>>> import numpy as np
>>> import numpy.linalg as la
>>> np.set_printoptions(precision=1, suppress=True, linewidth=160, floatmode="fixed")
>>> def tidy(a):
...     return np.round(a, 1) + 0
... 
>>> A = np.load("layer13.npy")
>>> print(A)
[[0 0 0 0 0 1 0 0 0 0]
 [0 0 1 0 0 0 1 0 0 0]
 [0 1 0 0 0 0 1 0 0 0]
 [0 0 0 0 1 0 0 0 0 0]
 [0 0 0 1 0 0 0 1 0 0]
 [1 0 0 0 0 0 0 0 1 1]
 [0 1 1 0 0 0 0 0 0 0]
 [0 0 0 0 1 0 0 0 0 0]
 [0 0 0 0 0 1 0 0 0 1]
 [0 0 0 0 0 1 0 0 1 0]]
>>> print(np.diff(A, axis=0))
[[ 0  0  1  0  0 -1  1  0  0  0]
 [ 0  1 -1  0  0  0  0  0  0  0]
 [ 0 -1  0  0  1  0 -1  0  0  0]
 [ 0  0  0  1 -1  0  0  1  0  0]
 [ 1  0  0 -1  0  0  0 -1  1  1]
 [-1  1  1  0  0  0  0  0 -1 -1]
 [ 0 -1 -1  0  1  0  0  0  0  0]
 [ 0  0  0  0 -1  1  0  0  0  1]
 [ 0  0  0  0  0  0  0  0  1 -1]]
>>> print(np.count_nonzero(A))
18
>>> print(A.sum(axis=1))
[1 2 2 1 2 3 2 1 2 2]
>>> print(np.unravel_index(np.abs(A).argmax(), A.shape))
(np.int64(0), np.int64(5))
>>> print(A.sum(axis=0))
[1 2 2 1 2 3 2 1 2 2]
>>> print(tidy(la.svd(A, compute_uv=False)))
[2.2 2.0 1.5 1.4 1.4 1.0 1.0 1.0 0.3 0.0]
>>> print(A - A[0])
[[ 0  0  0  0  0  0  0  0  0  0]
 [ 0  0  1  0  0 -1  1  0  0  0]
 [ 0  1  0  0  0 -1  1  0  0  0]
 [ 0  0  0  0  1 -1  0  0  0  0]
 [ 0  0  0  1  0 -1  0  1  0  0]
 [ 1  0  0  0  0 -1  0  0  1  1]
 [ 0  1  1  0  0 -1  0  0  0  0]
 [ 0  0  0  0  1 -1  0  0  0  0]
 [ 0  0  0  0  0  0  0  0  0  1]
 [ 0  0  0  0  0  0  0  0  1  0]]
>>> print(tidy(la.norm(A)))
4.2
>>> rng = np.random.default_rng(5897)
>>> labels = rng.permutation(10)
>>> print(labels)
[9 0 8 3 5 2 7 4 1 6]
>>> other = A[labels][:, labels]
>>> print(np.diag(other))
[0 0 0 0 0 0 0 0 0 0]
>>> other = A + rng.integers(-2, 3, (10, 9)) @ rng.integers(-2, 3, (9, 10))
>>> print(other)
[[  7  -1   0  -1   0   0  -5 -11  -4   5]
 [ -7   0 -12  13   5   1   5 -10   2   6]
 [ -3  -4  12 -10   0  12   3   9  -2  -8]
 [  6   0  -3   9  -3  -3 -14  -8   6  10]
 [ -3   6  -6   9   3  -8  10 -11   6  11]
 [ 12  -7   1  -1  -3   6  -4  -3 -16  -3]
 [  6  -8   1   6  -4   6   0  -4  -9   4]
 [ -9   9  -3   2   7  -8   6  -2   3  -7]
 [  1  -2  -5   1   1  10   6  -4  -6   4]
 [ -3   2  -5   3  -3   1   0   5   1  -3]]
>>> print(np.abs(other - A).sum(axis=1))
[35 61 63 63 73 57 48 55 38 24]
>>> print(other - A)
[[  7  -1   0  -1   0  -1  -5 -11  -4   5]
 [ -7   0 -13  13   5   1   4 -10   2   6]
 [ -3  -5  12 -10   0  12   2   9  -2  -8]
 [  6   0  -3   9  -4  -3 -14  -8   6  10]
 [ -3   6  -6   8   3  -8  10 -12   6  11]
 [ 11  -7   1  -1  -3   6  -4  -3 -17  -4]
 [  6  -9   0   6  -4   6   0  -4  -9   4]
 [ -9   9  -3   2   6  -8   6  -2   3  -7]
 [  1  -2  -5   1   1   9   6  -4  -6   3]
 [ -3   2  -5   3  -3   0   0   5   0  -3]]
>>> print(tidy(la.svd(other - A, compute_uv=False)))
[42.3 34.5 23.4 15.0 14.0  8.9  6.5  3.6  1.7  0.0]
>>> Uu, sv, VT = la.svd(A)
>>> V = VT[:(sv > 1e-8).sum()]
>>> x = A[0] + 5 * A[4] + rng.integers(2) * np.eye(10)[7]
>>> print(x)
[0.0 0.0 0.0 5.0 0.0 1.0 0.0 6.0 0.0 0.0]
>>> print(tidy(np.diag(V.T @ V)))
[1.0 1.0 1.0 0.5 1.0 1.0 1.0 0.5 1.0 1.0]
>>> print(tidy(la.norm(x - V.T @ V @ x)))
0.7
>>> arr = 5 * np.eye(7) + np.ones((7, 7))
>>> print(arr)
[[6.0 1.0 1.0 1.0 1.0 1.0 1.0]
 [1.0 6.0 1.0 1.0 1.0 1.0 1.0]
 [1.0 1.0 6.0 1.0 1.0 1.0 1.0]
 [1.0 1.0 1.0 6.0 1.0 1.0 1.0]
 [1.0 1.0 1.0 1.0 6.0 1.0 1.0]
 [1.0 1.0 1.0 1.0 1.0 6.0 1.0]
 [1.0 1.0 1.0 1.0 1.0 1.0 6.0]]
>>> other = la.inv(arr)
>>> print((np.abs(other) > 1e-9).astype(int))
[[1 1 1 1 1 1 1]
 [1 1 1 1 1 1 1]
 [1 1 1 1 1 1 1]
 [1 1 1 1 1 1 1]
 [1 1 1 1 1 1 1]
 [1 1 1 1 1 1 1]
 [1 1 1 1 1 1 1]]
>>> print(tidy(arr @ other))
[[1.0 0.0 0.0 0.0 0.0 0.0 0.0]
 [0.0 1.0 0.0 0.0 0.0 0.0 0.0]
 [0.0 0.0 1.0 0.0 0.0 0.0 0.0]
 [0.0 0.0 0.0 1.0 0.0 0.0 0.0]
 [0.0 0.0 0.0 0.0 1.0 0.0 0.0]
 [0.0 0.0 0.0 0.0 0.0 1.0 0.0]
 [0.0 0.0 0.0 0.0 0.0 0.0 1.0]]
>>> print(tidy(la.det(arr) * other))
[[34375.0 -3125.0 -3125.0 -3125.0 -3125.0 -3125.0 -3125.0]
 [-3125.0 34375.0 -3125.0 -3125.0 -3125.0 -3125.0 -3125.0]
 [-3125.0 -3125.0 34375.0 -3125.0 -3125.0 -3125.0 -3125.0]
 [-3125.0 -3125.0 -3125.0 34375.0 -3125.0 -3125.0 -3125.0]
 [-3125.0 -3125.0 -3125.0 -3125.0 34375.0 -3125.0 -3125.0]
 [-3125.0 -3125.0 -3125.0 -3125.0 -3125.0 34375.0 -3125.0]
 [-3125.0 -3125.0 -3125.0 -3125.0 -3125.0 -3125.0 34375.0]]
>>> print(tidy(other))
[[0.2 0.0 0.0 0.0 0.0 0.0 0.0]
 [0.0 0.2 0.0 0.0 0.0 0.0 0.0]
 [0.0 0.0 0.2 0.0 0.0 0.0 0.0]
 [0.0 0.0 0.0 0.2 0.0 0.0 0.0]
 [0.0 0.0 0.0 0.0 0.2 0.0 0.0]
 [0.0 0.0 0.0 0.0 0.0 0.2 0.0]
 [0.0 0.0 0.0 0.0 0.0 0.0 0.2]]
>>> print(tidy(la.det(arr) * la.det(other)))
1.0
>>> print(tidy(la.slogdet(arr)[0]))
1.0
>>> M = np.loadtxt("a.csv", delimiter=",")
>>> print(tidy(M))
[[ 6.4 -0.4 -8.9]
 [ 5.5 -0.6 -8.3]
 [ 2.7 -1.0 -5.8]
 [ 2.4 -1.0 -5.5]
 [ 1.9 -1.0 -4.8]
 [ 1.2 -1.0 -3.9]
 [ 1.1 -0.9 -3.7]
 [ 0.9 -0.9 -3.3]
 [ 0.3 -0.6 -1.8]
 [ 0.2 -0.5 -1.4]
 [ 0.1 -0.4 -1.2]
 [ 0.1 -0.4 -1.0]
 [ 0.1 -0.4 -1.0]
 [ 0.0 -0.3 -0.8]
 [ 0.0 -0.1 -0.3]
 [ 0.0  0.3  0.6]
 [ 0.1  0.4  0.9]
 [ 0.4  1.0  2.1]
 [ 0.4  1.1  2.2]
 [ 0.7  1.5  2.9]
 [ 0.7  1.6  3.0]
 [ 0.9  1.8  3.4]
 [ 1.4  2.4  4.2]
 [ 1.5  2.5  4.4]
 [ 1.8  2.7  4.7]
 [ 2.2  3.2  5.2]
 [ 2.6  3.6  5.7]
 [ 2.6  3.6  5.7]
 [ 2.9  3.9  6.1]
 [ 3.0  4.0  6.2]
 [ 3.3  4.2  6.5]
 [ 3.7  4.6  6.8]
 [ 4.0  4.8  7.1]
 [ 4.4  5.2  7.4]
 [ 4.5  5.2  7.5]
 [ 4.6  5.3  7.6]
 [ 7.7  7.8  9.8]
 [ 7.9  7.9 10.0]]
>>> Z = M[[21, 35]].astype(float)
>>> for _ in range(4):
...     labels = la.norm(M[:, None] - Z, axis=-1).argmin(axis=1)
...     Z = np.array([M[labels == j].mean(axis=0) for j in range(2)])
... 
>>> print(labels)
[0 0 0 0 0 0 0 0 0 0 0 0 0 0 0 0 0 0 0 0 1 1 1 1 1 1 1 1 1 1 1 1 1 1 1 1 1 1]
>>> print(np.bincount(labels))
[20 18]
